$ python3 -q
>>> import numpy as np
>>> import numpy.linalg as la
>>> np.set_printoptions(precision=2, suppress=True, linewidth=140, floatmode="fixed")
>>> data = np.diag(5 * np.array([7, 3, -5, 7, 3, 0])) + np.array([[1, 7, 1, 3, 4, 8],
...     [3, 5, 3, 7, 3, 8],
...     [0, 2, 2, 7, 1, 7],
...     [8, 8, 2, 6, 8, 8],
...     [8, 5, 9, 4, 8, 7],
...     [5, 8, 9, 6, 0, 4]])
>>> data
array([[ 36,   7,   1,   3,   4,   8],
       [  3,  20,   3,   7,   3,   8],
       [  0,   2, -23,   7,   1,   7],
       [  8,   8,   2,  41,   8,   8],
       [  8,   5,   9,   4,  23,   7],
       [  5,   8,   9,   6,   0,   4]])
>>> def softmax(z):
...     e = np.exp(z - z.max(axis=-1, keepdims=True))
...     return e / e.sum(axis=-1, keepdims=True)
... 
>>> np.round(softmax(data[5]), 2) + 0
array([0.01, 0.25, 0.69, 0.03, 0.00, 0.00])
>>> softmax(data).sum(axis=1)
array([1.00, 1.00, 1.00, 1.00, 1.00, 1.00])
>>> att = data @ data.T / np.sqrt(6)
>>> softmax(att).round(6).argmax(axis=1)
array([0, 3, 2, 3, 4, 3])
>>> np.round(softmax(att), 2) + 0
array([[1.00, 0.00, 0.00, 0.00, 0.00, 0.00],
       [0.00, 0.00, 0.00, 1.00, 0.00, 0.00],
       [0.00, 0.00, 1.00, 0.00, 0.00, 0.00],
       [0.00, 0.00, 0.00, 1.00, 0.00, 0.00],
       [0.00, 0.00, 0.00, 0.00, 1.00, 0.00],
       [0.00, 0.00, 0.00, 1.00, 0.00, 0.00]])
>>> softmax(att)[5] @ data
array([ 8.00,  8.00,  2.00, 41.00,  8.00,  8.00])
>>> G = data.T @ data
>>> np.diag(G)
array([1458,  606,  705, 1840,  619,  306])
>>> G
array([[1458,  456,  178,  519,  401,  452],
       [ 456,  606,  154,  571,  269,  361],
       [ 178,  154,  705,   35,  213,  -14],
       [ 519,  571,   35, 1840,  460,  509],
       [ 401,  269,  213,  460,  619,  288],
       [ 452,  361,  -14,  509,  288,  306]])
>>> rng = np.random.default_rng(33)
>>> E = np.eye(3, dtype=int)[rng.permutation(3)]
>>> E
array([[1, 0, 0],
       [0, 1, 0],
       [0, 0, 1]])
>>> # projection: eigenvalues are 0 or 1
>>> vec = np.ones(3)
>>> for _ in range(5):
...     vec = E @ vec
...     vec /= la.norm(vec)
...     print(round(vec @ E @ vec, 2))
... 
1.0
1.0
1.0
1.0
1.0
>>> vec
array([0.58, 0.58, 0.58])
